% ipython --no-banner

In [1]: import numpy as np

In [2]: import numpy.linalg as la

In [3]: np.set_printoptions(precision=1, suppress=True, linewidth=120, sign=" ")

In [4]: rng = np.random.default_rng(52)

In [5]: z = rng.integers(0, 2, 16)

In [6]: F = (z[:, None] == z) * 4 + np.eye(16)

In [7]: F
Out[7]: 
array([[ 5.,  4.,  0.,  4.,  0.,  4.,  4.,  0.,  0.,  4.,  0.,  4.,  4.,  0.,  0.,  0.],
       [ 4.,  5.,  0.,  4.,  0.,  4.,  4.,  0.,  0.,  4.,  0.,  4.,  4.,  0.,  0.,  0.],
       [ 0.,  0.,  5.,  0.,  4.,  0.,  0.,  4.,  4.,  0.,  4.,  0.,  0.,  4.,  4.,  4.],
       [ 4.,  4.,  0.,  5.,  0.,  4.,  4.,  0.,  0.,  4.,  0.,  4.,  4.,  0.,  0.,  0.],
       [ 0.,  0.,  4.,  0.,  5.,  0.,  0.,  4.,  4.,  0.,  4.,  0.,  0.,  4.,  4.,  4.],
       [ 4.,  4.,  0.,  4.,  0.,  5.,  4.,  0.,  0.,  4.,  0.,  4.,  4.,  0.,  0.,  0.],
       [ 4.,  4.,  0.,  4.,  0.,  4.,  5.,  0.,  0.,  4.,  0.,  4.,  4.,  0.,  0.,  0.],
       [ 0.,  0.,  4.,  0.,  4.,  0.,  0.,  5.,  4.,  0.,  4.,  0.,  0.,  4.,  4.,  4.],
       [ 0.,  0.,  4.,  0.,  4.,  0.,  0.,  4.,  5.,  0.,  4.,  0.,  0.,  4.,  4.,  4.],
       [ 4.,  4.,  0.,  4.,  0.,  4.,  4.,  0.,  0.,  5.,  0.,  4.,  4.,  0.,  0.,  0.],
       [ 0.,  0.,  4.,  0.,  4.,  0.,  0.,  4.,  4.,  0.,  5.,  0.,  0.,  4.,  4.,  4.],
       [ 4.,  4.,  0.,  4.,  0.,  4.,  4.,  0.,  0.,  4.,  0.,  5.,  4.,  0.,  0.,  0.],
       [ 4.,  4.,  0.,  4.,  0.,  4.,  4.,  0.,  0.,  4.,  0.,  4.,  5.,  0.,  0.,  0.],
       [ 0.,  0.,  4.,  0.,  4.,  0.,  0.,  4.,  4.,  0.,  4.,  0.,  0.,  5.,  4.,  4.],
       [ 0.,  0.,  4.,  0.,  4.,  0.,  0.,  4.,  4.,  0.,  4.,  0.,  0.,  4.,  5.,  4.],
       [ 0.,  0.,  4.,  0.,  4.,  0.,  0.,  4.,  4.,  0.,  4.,  0.,  0.,  4.,  4.,  5.]])

In [8]: np.sort(la.eigvals(F).real)
Out[8]: array([  1.,   1.,   1.,   1.,   1.,   1.,   1.,   1.,   1.,   1.,   1.,   1.,   1.,   1.,  33.,  33.])

In [9]: np.flatnonzero(la.matrix_power((F != 0) + (F.T != 0) + np.eye(16), 16)[3])
Out[9]: array([  0,   1,   3,   5,   6,   9,  11,  12])

In [10]: round(float(la.det(F)), 1)
Out[10]: 1089.0

In [11]: np.round(la.norm(F, 2) / la.norm(F), 1)
Out[11]: np.float64(0.7)

In [12]: np.count_nonzero(F)
Out[12]: np.int64(128)

In [13]: F.shape
Out[13]: (16, 16)

In [14]: la.matrix_rank(F)
Out[14]: np.int64(16)

In [15]: F.sum(axis=0)
Out[15]: array([ 33.,  33.,  33.,  33.,  33.,  33.,  33.,  33.,  33.,  33.,  33.,  33.,  33.,  33.,  33.,  33.])

In [16]: np.abs(F).max()
Out[16]: np.float64(5.0)

In [17]: np.unravel_index(np.abs(F).argmax(), F.shape)
Out[17]: (np.int64(0), np.int64(0))

In [18]: la.rank(F)
AttributeError: module 'numpy.linalg' has no attribute 'rank'


In [19]: t3 = F.reshape(16, 2, -1)

In [20]: np.einsum("ihd,ihd->ih", t3, t3)
Out[20]: 
array([[ 89.,  48.],
       [ 89.,  48.],
       [ 57.,  80.],
       [ 89.,  48.],
       [ 57.,  80.],
       [ 89.,  48.],
       [ 89.,  48.],
       [ 57.,  80.],
       [ 48.,  89.],
       [ 80.,  57.],
       [ 48.,  89.],
       [ 80.,  57.],
       [ 80.,  57.],
       [ 48.,  89.],
       [ 48.,  89.],
       [ 48.,  89.]])

In [21]: np.einsum("ihd,jhd->hij", t3, t3).shape
Out[21]: (2, 16, 16)

In [22]: t3.shape
Out[22]: (16, 2, 8)

In [23]: other = F / la.norm(F, axis=1, keepdims=True)

In [24]: C2 = other @ other.T

In [25]: C2[11]
Out[25]: array([ 1.,  1.,  0.,  1.,  0.,  1.,  1.,  0.,  0.,  1.,  0.,  1.,  1.,  0.,  0.,  0.])

In [26]: la.norm(other, axis=1)
Out[26]: array([ 1.,  1.,  1.,  1.,  1.,  1.,  1.,  1.,  1.,  1.,  1.,  1.,  1.,  1.,  1.,  1.])

In [27]: feats = np.loadtxt("data.csv", delimiter=",")

In [28]: feats
Out[28]: 
array([[ -1.1,  20.1,  -5.6, -15.3, -10.1,   6.3,  -5.4,   0.2,  -0.4,  -2.3,   4.7,   2.1,  -7.3,   2. ,  -6.2],
       [  2.2,  12.4,  -0.4,  -2. , -11.9,  29. ,   6.1,  14.2,  17.7,   9.6,  11.5,  -0.2,   0.2,  -1.7,   2.8],
       [ -9.2,  10.2,  -5.6,  -7.5,  -3.2,   3.7,   2.9,  14.7,  22.7,  -5.9,   0.7,  -0.9,   9.4,   1. ,  -1.2],
       [ -7.9,   4.8,  -4.3,  -5.5,   0.4,  -4.9,   0.7,   7.7,  13.3,  -7.1,  -2.4,  -0.6,   7.3,   1. ,  -1.7],
       [ -3. ,   8.9,  -2.5,  -4.4,  -5.2,  10.7,   2.8,  10.5,  15.1,   0.3,   4.2,  -0.5,   3.7,  -0.1,   0.1],
       [  6. ,  17.8,  -0.8,  -7.5, -14.8,  26.3,   0.5,   4.4,   2.8,   9.5,  12.4,   1.5,  -9. ,  -0.5,  -0.9],
       [  4.8,  18.4,  -1. ,  -6.8, -15.6,  30.6,   2.9,   9.4,  10.1,  10.6,  13.5,   1. ,  -6. ,  -1. ,   0.3],
       [ -7.3,  16.6,  -6.9, -13.4,  -6.3,   2.1,  -1.6,   8.9,  13.6,  -6.8,   1.9,   0.6,   2.7,   2. ,  -4.6],
       [  2.4,   7.9,   0. ,  -0.9,  -8. ,  19.8,   4.1,   8.5,  10.4,   7.3,   7.9,  -0.2,  -0.3,  -1.3,   2. ],
       [  2.2,   3. ,   1.6,   4.3,  -6.4,  22.9,   7.8,  12.9,  16.5,   9.2,   8.3,  -1.4,   3.6,  -2.2,   5. ],
       [  3.4,  16.9,  -1.5,  -7.7, -13. ,  23.8,   1.2,   7.4,   8.1,   7.2,  10.8,   1. ,  -5.5,  -0.4,  -0.9],
       [  4.7,   8.6,   1.4,   1.4, -10.8,  29.5,   6.7,  11.8,  13.9,  12.2,  11.8,  -0.5,  -0.8,  -2.4,   3.9],
       [ -5.4,  22.8,  -7.6, -17.7, -10.4,   6.1,  -4. ,   6.6,   9.9,  -5.8,   4.2,   1.5,  -2.1,   2.4,  -6.4],
       [ -3.1,  11.5,  -4.2,  -9.4,  -4.9,   1.6,  -2.5,   2.8,   4.2,  -3.7,   1.5,   0.9,  -1.3,   1.4,  -3.8],
       [  4.4,   4.2,   2. ,   3.3,  -7.6,  22.4,   5.7,   8.8,  10.3,  10. ,   8.8,  -0.6,  -0.3,  -2.1,   3.8],
       [  2. ,  20.1,  -2.9, -10.2, -14.3,  23.9,   0.5,   8.4,   9.6,   5.9,  11.1,   1.2,  -5.4,   0.1,  -1.7],
       [ -8. ,  23.9,  -8.7, -17.8, -11.1,   9.6,  -1.3,  12.9,  19.2,  -6. ,   4.8,   0.9,   2.2,   2.1,  -5.8],
       [ -1. ,  19.8,  -4.9, -13.6, -11.1,  11.5,  -3.2,   4. ,   4.8,  -0.4,   6.4,   1.7,  -5.4,   1.4,  -4.7],
       [  5.8,  12.9,   0.6,  -2.5, -13.1,  29.4,   4. ,   8.8,   9.2,  11.5,  12.6,   0.3,  -4.8,  -1.4,   2. ],
       [ -4.8,  21.8,  -6. , -12.9, -12.5,  19.1,   1.9,  15.3,  21.1,  -0.2,   8.3,   0.3,   1.7,   0.9,  -2.5],
       [ -9.5,   6. ,  -5.1,  -6. ,   0.2,  -3.6,   2. ,  11.7,  19. ,  -8. ,  -2.2,  -1. ,   9.9,   1.2,  -1.3],
       [ -6.2,  20.6,  -7.2, -15.7,  -9.1,   7.3,  -1.9,   9.3,  14.1,  -5.2,   4.1,   1. ,   0.5,   1.8,  -5.4],
       [ -1.3,   4.9,   0.2,   2.9,  -6.3,  23.3,   9.3,  18.2,  24.7,   7.1,   8. ,  -1.7,   7.7,  -2. ,   5. ],
       [ -4.4,  16.8,  -4.9, -10. ,  -9.6,  14.9,   2.2,  13.2,  18.7,  -0.4,   6.5,   0.2,   2.7,   0.5,  -1.7],
       [ -1.5,   5.4,  -1.3,  -2. ,  -3.8,   8.3,   2.2,   6.8,   9.6,   1.3,   3.2,  -0.4,   2. ,  -0.3,   0.3],
       [ -6.6,   8.7,  -4.1,  -5.9,  -3.4,   5. ,   2.6,  12. ,  18.4,  -3.6,   1.5,  -0.7,   7. ,   0.6,  -0.9],
       [ -6.7,   6.3,  -3.1,  -2.4,  -2.9,   9.1,   5.6,  16.2,  24.1,  -1.5,   2.6,  -1.5,   9.9,  -0.1,   1.4],
       [ -5.1,   5.2,  -1.4,   1.9,  -4.8,  20. ,  10. ,  22.3,  31.7,   3.5,   5.9,  -2.5,  12.2,  -1.7,   4.8],
       [ -3.6,  16.2,  -3.9,  -7. , -11. ,  22.8,   5.5,  18.1,  25.1,   3.1,   9. ,  -0.5,   4.9,  -0.4,   0.7],
       [ -3.5,  21.5,  -6.3, -15.5, -10.8,   9.6,  -2.8,   6.4,   8.9,  -2.8,   5.6,   1.4,  -3.1,   1.7,  -5.4],
       [ -2.6,  13.3,  -3.1,  -6.2,  -8.8,  17.6,   3.9,  13.6,  18.7,   2.3,   7. ,  -0.3,   3.2,  -0.2,   0. ],
       [ -0.8,   9.9,  -1.8,  -3.8,  -7.3,  15.2,   3.2,  10. ,  13.4,   3.2,   6.2,  -0.2,   1.5,  -0.2,   0.6],
       [ -2.7,   1.1,   0.6,   5.2,  -3.9,  20.5,  10.6,  19.9,  27.9,   5.9,   6.4,  -2.3,  11.2,  -2.1,   5.9],
       [  4.7,  18.3,  -1. ,  -6.7, -15.4,  30.5,   2.9,   9.8,  10.3,  10.4,  13.7,   1. ,  -6. ,  -1.3,   0.3],
       [ -6.4,  25.4,  -7.7, -16.8, -13.3,  16.4,   0.1,  15. ,  21.6,  -2.8,   7.7,   0.7,   1.6,   1.7,  -4.5]])

In [29]: cent = feats[[0, 4]].astype(float)

In [30]: for _ in range(3):
    ...:     z = la.norm(feats[:, None] - cent, axis=-1).argmin(axis=1)
    ...:     cent = np.array([feats[z == j].mean(axis=0) for j in range(2)])
    ...: 

In [31]: z
Out[31]: 
array([ 0,  1,  1,  0,  1,  1,  1,  0,  1,  1,  1,  1,  0,  0,  1,  1,  0,  0,  1,  1,  1,  0,  1,  1,  1,  1,  1,  1,
        1,  0,  1,  1,  1,  1,  0])

In [32]: cent
Out[32]: 
array([[ -5. ,  18.7,  -6.3, -14.1,  -8.7,   6.6,  -2.2,   7.4,  10.9,  -4.3,   3.9,   1. ,  -0.5,   1.8,  -4.8],
       [ -0.8,  11. ,  -1.8,  -3.7,  -8.5,  19. ,   4.3,  12.3,  16.4,   4.4,   7.6,  -0.4,   2.1,  -0.7,   1.1]])

In [33]: cent[1] - cent[0]
Out[33]: array([ 4.2, -7.7,  4.6, 10.3,  0.1, 12.4,  6.5,  4.9,  5.4,  8.7,  3.7, -1.4,  2.6, -2.4,  6. ])

In [34]: cent.sum(axis=1)
Out[34]: array([  4.3,  62.3])

In [35]: la.svd(cent, compute_uv=False)
Out[35]: array([ 42. ,  17.2])

In [36]: cent.shape
Out[36]: (2, 15)

In [37]: np.count_nonzero(cent)
Out[37]: np.int64(30)

In [38]: np.diff(cent, axis=0)
Out[38]: array([[ 4.2, -7.7,  4.6, 10.3,  0.1, 12.4,  6.5,  4.9,  5.4,  8.7,  3.7, -1.4,  2.6, -2.4,  6. ]])

In [39]: other = feats + rng.integers(-2, 3, (35, 3)) @ rng.integers(-2, 3, (3, 15))

In [40]: other
Out[40]: 
array([[  4.9,  23.1, -10.6, -11.3, -15.1,  13.3,  -5.4,  -6.8,  -4.4,  -5.3,   7.7,   0.1,  -9.3,   3. ,  -3.2],
       [  0.2,  16.4,  -4.4,  -6. , -13.9,  29. ,  12.1,  12.2,   9.7,  11.6,  19.5,  -2.2,  -1.8,  -5.7,   4.8],
       [ -6.2,   7.2,  -3.6,  -3.5,  -3.2,   5.7,  -2.1,  14.7,  28.7,  -8.9,  -5.3,   0.1,  10.4,   5. ,  -2.2],
       [ -1.9,   4.8,  -2.3,   2.5,   2.4,  -2.9,  -5.3,   5.7,  17.3,  -7.1,  -8.4,   1.4,   9.3,   3. ,  -1.7],
       [ -9. ,   5.9,  -0.5, -10.4,  -4.2,   6.7,   4.8,  15.5,  17.1,   0.3,   4.2,  -0.5,   3.7,  -0.1,  -1.9],
       [ 10. ,  15.8,  -0.8,  -3.5, -16.8,  30.3,  -3.5,   2.4,   6.8,   5.5,   8.4,   1.5,  -9. ,   3.5,  -0.9],
       [  9.8,  17.4,  -3. ,  -2.8, -19.6,  36.6,  -0.1,   5.4,  12.1,   5.6,  11.5,   0. ,  -7. ,   3. ,   1.3],
       [ -9.3,  17.6,  -3.9, -13.4,  -1.3,  -2.9,  -1.6,  11.9,  13.6,  -1.8,   0.9,   2.6,   4.7,  -1. ,  -5.6],
       [  5.4,   4.9,   2. ,   3.1,  -8. ,  21.8,  -0.9,   8.5,  16.4,   4.3,   1.9,   0.8,   0.7,   2.7,   1. ],
       [  2.2,   9. ,  -0.4,   4.3,  -4.4,  20.9,  11.8,  10.9,   8.5,  15.2,  14.3,  -1.4,   3.6,  -8.2,   7. ],
       [  3.4,  10.9,   3.5,  -5.7, -11. ,  22.8,  -4.8,  11.4,  18.1,   4.2,   1.8,   3. ,  -3.5,   4.6,  -3.9],
       [  4.7,   8.6,   4.4,   3.4,  -6.8,  26.5,   4.7,  13.8,  15.9,  15.2,   8.8,   1.5,   1.2,  -3.4,   2.9],
       [-13.4,  20.8,  -2.6, -23.7,  -4.4,  -2.9,  -2. ,  14.6,  11.9,  -0.8,   3.2,   3.5,  -0.1,  -0.6,  -9.4],
       [  1.9,  13.5,  -7.2,  -5.4,  -7.9,   6.6,  -3.5,  -2.2,   2.2,  -5.7,   2.5,  -0.1,  -2.3,   2.4,  -1.8],
       [  8.4,   5.2,   1. ,   7.3,  -8.6,  25.4,   3.7,   5.8,  10.3,   9. ,   7.8,  -0.6,  -0.3,  -1.1,   4.8],
       [ -1. ,  23.1,  -1.9, -12.2, -10.3,  18.9,   3.5,  10.4,   5.6,  11.9,  14.1,   2.2,  -4.4,  -4.9,  -1.7],
       [ -9. ,  28.9, -11.7, -19.8, -11.1,   8.6,   3.7,  10.9,  11.2,  -2. ,  11.8,  -0.1,   1.2,  -2.9,  -3.8],
       [  2. ,  22.8,  -4.9,  -9.6,  -9.1,  11.5,  -4.2,   2. ,   2.8,   2.6,   6.4,   2.7,  -4.4,  -0.6,  -3.7],
       [  1.8,  14.9,  -2.4,  -8.5, -15.1,  28.4,  10. ,   8.8,   3.2,  12.5,  19.6,  -1.7,  -6.8,  -4.4,   3. ],
       [ -8.8,  17.8,  -4. , -16.9, -12.5,  17.1,   1.9,  19.3,  25.1,  -2.2,   6.3,   0.3,   1.7,   2.9,  -4.5],
       [ -9.5,   9. ,  -3.1,  -4. ,   5.2,  -7.6,   2. ,  12.7,  17. ,  -2. ,  -2.2,   1. ,  11.9,  -2.8,  -1.3],
       [ -1.2,  19.6,  -6.2,  -9.7,  -9.1,  10.3,  -6.9,   7.3,  18.1,  -7.2,  -0.9,   2. ,   1.5,   4.8,  -5.4],
       [ -3.3,   2.9,  -1.8,  -1.1, -10.3,  25.3,  11.3,  18.2,  24.7,   3.1,  10. ,  -3.7,   5.7,   0. ,   5. ],
       [ -0.4,  20.8,  -6.9,  -6. ,  -9.6,  16.9,   2.2,   9.2,  14.7,   1.6,   8.5,   0.2,   2.7,  -1.5,   0.3],
       [ -3.5,   0.4,   3.7,  -2. ,  -0.8,   5.3,  -1.8,  11.8,  17.6,   0.3,  -3.8,   1.6,   4. ,   2.7,  -2.7],
       [  0.4,  12.7,  -8.1,   0.1,  -6.4,  11. ,   1.6,   5. ,  14.4,  -4.6,   3.5,  -1.7,   6. ,   0.6,   2.1],
       [-10.7,   2.3,  -1.1,  -6.4,  -2.9,   7.1,   5.6,  20.2,  28.1,  -3.5,   0.6,  -1.5,   9.9,   1.9,  -0.6],
       [-10.1,   0.2,   2.6,  -2.1,  -2.8,  16. ,   9. ,  28.3,  37.7,   2.5,   1.9,  -1.5,  13.2,   0.3,   1.8],
       [ -4.6,  18.2,  -5.9,  -9. , -12. ,  22.8,   8.5,  17.1,  21.1,   4.1,  13. ,  -1.5,   3.9,  -2.4,   1.7],
       [ -4.5,  20.5,  -4.3, -15.5,  -8.8,   7.6,  -3.8,   8.4,  10.9,  -1.8,   3.6,   2.4,  -2.1,   1.7,  -6.4],
       [  5.4,  15.3,  -5.1,   1.8, -10.8,  23.6,  -0.1,   7.6,  18.7,   0.3,   5. ,  -0.3,   3.2,   1.8,   2. ],
       [ -4.8,   8.9,  -0.8,  -7.8,  -6.3,  12.2,   5.2,  13. ,  13.4,   4.2,   7.2,  -0.2,   1.5,  -1.2,  -0.4],
       [ -5.7,   4.1,   1.6,   3.2,   0.1,  15.5,  13.6,  21.9,  23.9,  11.9,   9.4,  -1.3,  12.2,  -7.1,   5.9],
       [  6.7,  23.3,  -6. ,  -6.7, -18.4,  33.5,   6.9,   4.8,   2.3,  11.4,  20.7,  -1. ,  -8. ,  -4.3,   3.3],
       [ -7.4,  24.4,  -5.7, -16.8, -11.3,  14.4,  -0.9,  17. ,  23.6,  -1.8,   5.7,   1.7,   2.6,   1.7,  -5.5]])

In [41]: np.abs(other - feats).sum(axis=1)
Out[41]: 
array([ 55.,  52.,  41.,  44.,  33.,  38.,  45.,  33.,  41.,  46.,  60.,  30.,  64.,  38.,  23.,  43.,  47.,  25.,
        46.,  32.,  33.,  39.,  30.,  32.,  53.,  50.,  32.,  49.,  26.,  19.,  46.,  23.,  43.,  53.,  19.])

In [42]: la.matrix_rank(other - feats, tol=1e-8)
Out[42]: np.int64(3)
